$ python3 -q
>>> import numpy as np
>>> import numpy.linalg as la
>>> np.set_printoptions(precision=1, suppress=True, linewidth=200)
>>> mat = np.cumsum(np.array([[2, 2, 1, 1, 0, 0, 0],
...     [0, 0, 2, 2, 1, 0, 1],
...     [2, 0, 2, 1, 2, 2, 1],
...     [2, 0, 1, 2, 1, 0, 0],
...     [1, 0, 1, 2, 2, 0, 1],
...     [0, 2, 1, 2, 1, 1, 2],
...     [2, 1, 1, 1, 0, 0, 2],
...     [2, 2, 0, 2, 1, 0, 0],
...     [1, 0, 2, 1, 1, 0, 0],
...     [1, 1, 1, 0, 1, 2, 0],
...     [0, 2, 1, 1, 2, 2, 2],
...     [1, 2, 2, 1, 1, 2, 1],
...     [0, 2, 2, 1, 2, 2, 0],
...     [0, 0, 1, 0, 0, 2, 1],
...     [0, 1, 2, 2, 2, 0, 0],
...     [2, 0, 0, 2, 0, 1, 0],
...     [0, 0, 0, 1, 1, 2, 1],
...     [2, 2, 0, 2, 0, 0, 0],
...     [2, 0, 0, 2, 0, 2, 0],
...     [0, 0, 2, 1, 0, 1, 1]]), axis=0)
>>> print(mat)
[[ 2  2  1  1  0  0  0]
 [ 2  2  3  3  1  0  1]
 [ 4  2  5  4  3  2  2]
 [ 6  2  6  6  4  2  2]
 [ 7  2  7  8  6  2  3]
 [ 7  4  8 10  7  3  5]
 [ 9  5  9 11  7  3  7]
 [11  7  9 13  8  3  7]
 [12  7 11 14  9  3  7]
 [13  8 12 14 10  5  7]
 [13 10 13 15 12  7  9]
 [14 12 15 16 13  9 10]
 [14 14 17 17 15 11 10]
 [14 14 18 17 15 13 11]
 [14 15 20 19 17 13 11]
 [16 15 20 21 17 14 11]
 [16 15 20 22 18 16 12]
 [18 17 20 24 18 16 12]
 [20 17 20 26 18 18 12]
 [20 17 22 27 18 19 13]]
>>> theta = np.radians(15)
>>> Rm = np.eye(7)
>>> Rm[6, 6] = Rm[2, 2] = np.cos(theta)
>>> Rm[6, 2], Rm[2, 6] = -np.sin(theta), np.sin(theta)
>>> print(Rm)
[[ 1.   0.   0.   0.   0.   0.   0. ]
 [ 0.   1.   0.   0.   0.   0.   0. ]
 [ 0.   0.   1.   0.   0.   0.   0.3]
 [ 0.   0.   0.   1.   0.   0.   0. ]
 [ 0.   0.   0.   0.   1.   0.   0. ]
 [ 0.   0.   0.   0.   0.   1.   0. ]
 [ 0.   0.  -0.3  0.   0.   0.   1. ]]
>>> B = mat @ Rm.T
>>> print(np.allclose(mat @ mat.T, B @ B.T))
True
>>> print(np.abs(B - mat).max(axis=0))
[0.  0.  2.6 0.  0.  0.  6.1]
>>> print(np.round(la.det(Rm), 1), round(np.trace(Rm), 1))
1.0 6.9
>>> W1 = np.array([[-4, 0], [3, 2], [-3, 3], [-2, 0], [-5, -4], [-2, 4], [1, -3]])
>>> c = np.array([3, 3])
>>> act = np.maximum(Rm @ W1 + c, 0)
>>> print(act)
[[0.  3. ]
 [6.  5. ]
 [0.4 5.1]
 [1.  3. ]
 [0.  0. ]
 [1.  7. ]
 [4.7 0. ]]
>>> print((act > 0).mean(axis=0))
[0.7 0.7]
>>> print(la.matrix_rank(act))
2
>>> C = np.array([[-2, -1, 2], [2, 2, 1]])
>>> print(W1 @ C)
[[  8   4  -8]
 [ -2   1   8]
 [ 12   9  -3]
 [  4   2  -4]
 [  2  -3 -14]
 [ 12  10   0]
 [ -8  -7  -1]]
>>> print(act @ C)
[[ 6.   6.   3. ]
 [-2.   4.  17. ]
 [ 9.5  9.9  5.8]
 [ 4.   5.   5. ]
 [ 0.   0.   0. ]
 [12.  13.   9. ]
 [-9.5 -4.7  9.5]]
>>> cen = mat - mat.mean(axis=0)
>>> left, s, Vt = la.svd(cen, full_matrices=False)
>>> print(np.searchsorted(np.cumsum(s ** 2) / (s ** 2).sum(), 0.9) + 1)
1
>>> print(np.round(s ** 2 / (s ** 2).sum(), 1) + 0)
[1. 0. 0. 0. 0. 0. 0.]
>>> print(Vt[0] * np.sign(Vt[0, np.abs(Vt[0]).argmax()]))
[0.3 0.4 0.4 0.5 0.4 0.4 0.3]
>>> u = np.array([6, -7])
>>> print(np.correlate(mat[14], mat[17], "full"))
[ 168  404  732 1154 1508 1788 2009 1808 1533 1155  747  421  198]
>>> print(np.cross(mat[14, :3], mat[17, :3]))
[-40  80 -32]
>>> J = np.load("dump.npy")
>>> print(J)
[[-0.3 -1.4 -0.3]
 [ 0.6 -0.6 -1.8]
 [-0.6  0.6  0.5]
 [-0.5 -0.1  0.1]
 [ 0.4  1.6  1.2]
 [-0.6 -0.5 -0.3]]
>>> print(la.matrix_rank(J))
3
>>> print(J.shape)
(6, 3)
>>> print(J.mean(axis=0))
[-0.2 -0.1 -0.1]
>>> print(J - J[0])
[[ 0.   0.   0. ]
 [ 0.9  0.8 -1.5]
 [-0.3  2.   0.8]
 [-0.2  1.3  0.4]
 [ 0.7  3.   1.5]
 [-0.3  0.9  0. ]]
>>> print(la.svd(J, compute_uv=False))
[3.  1.6 0.7]
>>> print(J.sum(axis=1))
[-2.  -1.8  0.5 -0.5  3.2 -1.4]
>>> vec = np.array([-5, 6, 2])
>>> rhs = J @ vec
>>> c, lr = np.zeros(3), 1 / la.norm(J, 2) ** 2
>>> for i in range(15):
...     c -= lr * J.T @ (J @ c - rhs)
...     if i % 5 == 0: print(i, round(la.norm(J @ c - rhs), 1))
... 
0 4.3
5 2.8
10 2.0
>>> print(c)
[-3.5  4.9  3.1]
>>> print(round(float(la.cond(J)), 1))
4.1
>>> O, Rm = la.qr(J)
>>> print(Rm)
[[ 1.3  0.5 -0.5]
 [ 0.   2.3  1.8]
 [ 0.   0.   1.2]]
>>> A = np.load("block9.npy")
>>> print(A)
[[ 2.7  4.4 -3.  -6.6]
 [-0.1  4.5 -0.1 -6.3]
 [ 3.1  1.  -6.9  9.6]
 [-1.1  1.9 -2.  10.7]
 [ 1.6 -1.  -5.1  7.8]
 [ 1.2  2.7 -1.8 -6.1]
 [ 3.   0.9 -5.4  9.3]
 [-1.  -0.2 -0.9 11.3]
 [-1.3  0.6 -1.6 10.8]
 [-1.4 -0.1 -2.7 10.9]
 [ 1.7  3.5 -0.2 -7.2]
 [ 1.3  4.5 -3.3 -7.7]
 [ 0.1  3.8 -1.  -4.5]
 [-0.2  1.8 -0.9 11.2]
 [ 1.9  4.  -1.5 -8.5]
 [ 2.4  0.  -5.7  8.3]
 [ 1.2  2.7 -1.1 -7.6]
 [-1.   1.5 -3.5 10.4]
 [ 1.6  1.7 -5.5  9. ]
 [-1.6  1.9 -2.3 10.3]
 [ 2.2 -0.9 -4.1  9. ]
 [-1.   4.3 -2.2 -9. ]
 [-2.3 -1.4 -1.5  9. ]
 [ 1.7  0.6 -6.2  8.5]
 [-0.8  3.3 -1.7 -7.4]
 [ 3.5 -1.3 -5.9  9.2]]
>>> cen = A - A.mean(axis=0)
>>> V = la.svd(cen)[2][:1]
>>> B = cen - cen @ V.T @ V
>>> print(la.norm(B, axis=1).round(6).argmax())
2
>>> print((cen @ V.T).std(axis=0))
[8.5]
>>> print(np.cov(cen @ V.T, rowvar=False))
74.32908548647927
>>> print(round(la.norm(B) / la.norm(cen), 1))
0.3
>>> print(B.std(axis=0))
[1.7 1.  1.8 0.3]
>>> E = np.load("x.npy")
>>> print(E)
[[ 29. -30. -35.  15.  15. -10. -30. -45.]
 [-30.  40.  42. -18. -18.  12.  36.  54.]
 [-35.  42.  53. -21. -21.  14.  42.  63.]
 [ 15. -18. -21.  13.   9.  -6. -18. -27.]
 [ 15. -18. -21.   9.  13.  -6. -18. -27.]
 [-10.  12.  14.  -6.  -6.   8.  12.  18.]
 [-30.  36.  42. -18. -18.  12.  40.  54.]
 [-45.  54.  63. -27. -27.  18.  54.  85.]]
>>> vals, V = la.eigh(E)
>>> vec = np.array([7, 4, 4, 6, 8, 5, 7, 4])
>>> print(la.eigvalsh(E[1:, 1:]))
[  4.   4.   4.   4.   4.   4. 228.]
>>> print(V * np.abs(vals) @ V.T)
[[ 29. -30. -35.  15.  15. -10. -30. -45.]
 [-30.  40.  42. -18. -18.  12.  36.  54.]
 [-35.  42.  53. -21. -21.  14.  42.  63.]
 [ 15. -18. -21.  13.   9.  -6. -18. -27.]
 [ 15. -18. -21.   9.  13.  -6. -18. -27.]
 [-10.  12.  14.  -6.  -6.   8.  12.  18.]
 [-30.  36.  42. -18. -18.  12.  40.  54.]
 [-45.  54.  63. -27. -27.  18.  54.  85.]]
>>> print(V * np.sqrt(vals) @ V.T)
[[ 3.4 -1.7 -2.   0.8  0.8 -0.6 -1.7 -2.5]
 [-1.7  4.   2.3 -1.  -1.   0.7  2.   3. ]
 [-2.   2.3  4.7 -1.2 -1.2  0.8  2.3  3.5]
 [ 0.8 -1.  -1.2  2.5  0.5 -0.3 -1.  -1.5]
 [ 0.8 -1.  -1.2  0.5  2.5 -0.3 -1.  -1.5]
 [-0.6  0.7  0.8 -0.3 -0.3  2.2  0.7  1. ]
 [-1.7  2.   2.3 -1.  -1.   0.7  4.   3. ]
 [-2.5  3.   3.5 -1.5 -1.5  1.   3.   6.5]]
>>> low = la.cholesky(E)
>>> print(np.diag(low) ** 2)
[29.   9.   7.   4.3  4.3  4.1  5.1  5.9]
>>> print(low @ low.T)
[[ 29. -30. -35.  15.  15. -10. -30. -45.]
 [-30.  40.  42. -18. -18.  12.  36.  54.]
 [-35.  42.  53. -21. -21.  14.  42.  63.]
 [ 15. -18. -21.  13.   9.  -6. -18. -27.]
 [ 15. -18. -21.   9.  13.  -6. -18. -27.]
 [-10.  12.  14.  -6.  -6.   8.  12.  18.]
 [-30.  36.  42. -18. -18.  12.  40.  54.]
 [-45.  54.  63. -27. -27.  18.  54.  85.]]
>>> M = np.load("layer15.npy")
>>> print(M)
[[ 0.  0.  1.]
 [ 0.  0. -1.]
 [ 1. -1.  0.]]
>>> vals, V = la.eigh(M)
>>> print(la.eigvalsh(M + -2 * np.eye(3)))
[-3.4 -2.  -0.6]
>>> print((vals > 1e-8).sum(), (vals < -1e-8).sum())
1 1
>>> print(np.unique(vals.round(6) + 0, return_counts=True)[1])
[1 1 1]
>>> left, s, Vt = la.svd(M)
>>> V = Vt[:(s > 1e-8).sum()]
>>> rng = np.random.default_rng(59)
>>> vec = M[1] + -3 * M[2] + rng.integers(2) * np.eye(3)[0]
>>> print(vec)
[-2.  3. -1.]
>>> print(np.allclose(V.T @ V @ vec, vec))
False
>>> print(la.matrix_rank(np.vstack([M, vec])))
3
>>> m1 = np.loadtxt("test17.csv", delimiter=",")
>>> print(m1.round(1) + 0)
[[-1.4  0.5  0.7  0.7  1.9  1.5 -1.3]
 [ 0.5  0.   0.3 -1.4 -0.6 -0.4 -0.1]
 [-0.2  0.5  1.5 -3.2  0.5  0.6 -1.6]
 [ 0.3 -0.1 -0.2 -0.1 -0.4 -0.3  0.3]]
>>> print(np.allclose(m1[:-1].T @ la.lstsq(m1[:-1].T, m1[-1])[0], m1[-1]))
True
>>> print(np.unique(m1.round(6), axis=0).shape)
(4, 7)
>>> left, s, Vt = la.svd(m1, full_matrices=False)
>>> print(np.round(left.T @ left, 1) + 0)
[[1. 0. 0. 0.]
 [0. 1. 0. 0.]
 [0. 0. 1. 0.]
 [0. 0. 0. 1.]]
>>> print(np.cumsum(s ** 2) / np.sum(s ** 2))
[0.6 1.  1.  1. ]
>>> print((s > 1e-8).sum())
2
>>> print(np.round(left.T @ m1 @ Vt.T, 1) + 0)
[[4.3 0.  0.  0. ]
 [0.  3.4 0.  0. ]
 [0.  0.  0.  0. ]
 [0.  0.  0.  0. ]]
>>> feats = np.load("data.npy")
>>> print(feats)
[[-1.7 -3.4 -2.6 -1.3  1.7  0.3]
 [ 0.2  1.2  0.9  0.  -0.8  0.1]
 [ 1.5  2.3  1.5  1.4 -1.6  0.2]
 [ 1.1  1.7  0.4  0.6 -1.2  0.2]
 [ 3.1  4.3  3.   1.3 -2.9 -0.3]
 [ 3.3  3.8  3.3  1.4 -3.1 -0.4]
 [-1.9 -2.5 -1.8 -0.7  2.   0. ]
 [ 3.4  4.6  2.8  1.1 -3.2 -0.2]
 [-3.1 -4.5 -3.2 -1.3  3.2  0.4]
 [ 0.8  0.9  1.2  0.5 -0.4  0.3]
 [-2.2 -3.  -2.7 -1.4  2.2  0.1]
 [-4.1 -5.8 -3.6 -2.   3.7  0.2]
 [-2.6 -4.3 -3.  -1.4  3.6  0.1]
 [-2.4 -3.6 -2.3 -1.1  2.3  0.2]
 [ 1.9  2.3  1.3  0.8 -1.3  0.4]
 [ 1.   2.6  1.9  0.8 -1.4  0.2]
 [ 4.1  6.3  4.4  2.3 -4.2  0.2]
 [ 1.4  2.5  1.8  0.7 -2.2  0.2]
 [-2.7 -4.2 -2.9 -1.2  2.5  0. ]
 [ 3.   4.7  3.2  2.3 -3.2 -0.3]
 [ 1.8  2.3  2.2  1.  -1.7  0.3]
 [ 0.2  0.5 -0.4  0.3 -0.2  0.4]
 [ 1.8  2.   1.9  1.5 -1.4  0.1]
 [ 2.8  5.1  3.4  1.9 -3.3  0. ]
 [ 0.6  0.2  0.1 -0.3 -0.8  0.1]
 [ 1.2  1.4  1.1  0.6 -1.4  0.2]
 [-0.4 -0.7 -0.3  0.4  0.2 -0.3]
 [ 3.5  4.9  3.9  1.6 -3.4  0.3]
 [ 0.3  0.8  0.5 -0.2  0.  -0.3]
 [ 3.2  4.9  3.1  1.7 -3.2 -0.1]
 [-1.7 -3.6 -2.  -1.1  2.1  0.2]
 [-1.9 -2.2 -1.5 -0.5  1.7 -0.1]
 [-1.6 -2.4 -1.3 -0.5  1.6 -0.7]
 [-0.2 -0.6 -0.5 -0.3  0.8  0.3]]
>>> left, s, Vt = la.svd(feats)
>>> print(s)
[31.1  2.   1.7  1.6  1.5  1.4]
>>> B = left[:, :1] @ np.diag(s[:1]) @ Vt[:1]
>>> print(round(la.norm(feats - B, 2), 1), round(float(s[1]), 1))
2.0 2.0
>>> print(la.matrix_rank(B))
1
>>> print(round(la.norm(feats - B) / la.norm(feats), 1))
0.1
>>> idx = feats[:, 4] > np.median(feats[:, 4])
>>> u = feats[idx].mean(axis=0) - feats[~idx].mean(axis=0)
>>> print(((feats - feats.mean(axis=0)) @ u > 0).astype(int))
[1 0 0 0 0 0 1 0 1 0 1 1 1 1 0 0 0 0 1 0 0 1 0 0 1 0 1 0 1 0 1 1 1 1]
>>> print(idx.astype(int))
[1 0 0 0 0 0 1 0 1 1 1 1 1 1 0 0 0 0 1 0 0 1 0 0 0 0 1 0 1 0 1 1 1 1]
>>> W0 = np.load("mat.npy")
>>> print(W0.round(1) + 0)
[[ 0.3  0.4  0.1 -0.2  0.1  0.1]
 [ 0.4  0.6  0.1 -0.2  0.1  0.1]
 [ 0.1  0.1  0.   0.   0.   0. ]
 [-0.2 -0.2  0.   0.1  0.   0. ]
 [ 0.1  0.1  0.   0.   0.   0. ]
 [ 0.1  0.1  0.   0.   0.   0. ]]
>>> print(la.cond(W0) > 100)
True
>>> print(la.matrix_rank(W0, rtol=0.1))
1
>>> print([round(float(x), 1) for x in la.svd(W0, compute_uv=False)[:3]])
[1.0, 0.0, 0.0]
>>> left, s, Vt = la.svd(W0)
>>> V = Vt[:(s > 1e-8).sum()]
>>> vec = W0[3] + -3 * W0[4] + rng.integers(2) * np.eye(6)[2]
>>> print(vec)
[-0.3 -0.5  0.9  0.2 -0.1 -0.1]
>>> print(np.allclose(V.T @ V @ vec, vec))
False
>>> print(np.round(la.norm(vec - V.T @ V @ vec), 1))
1.0
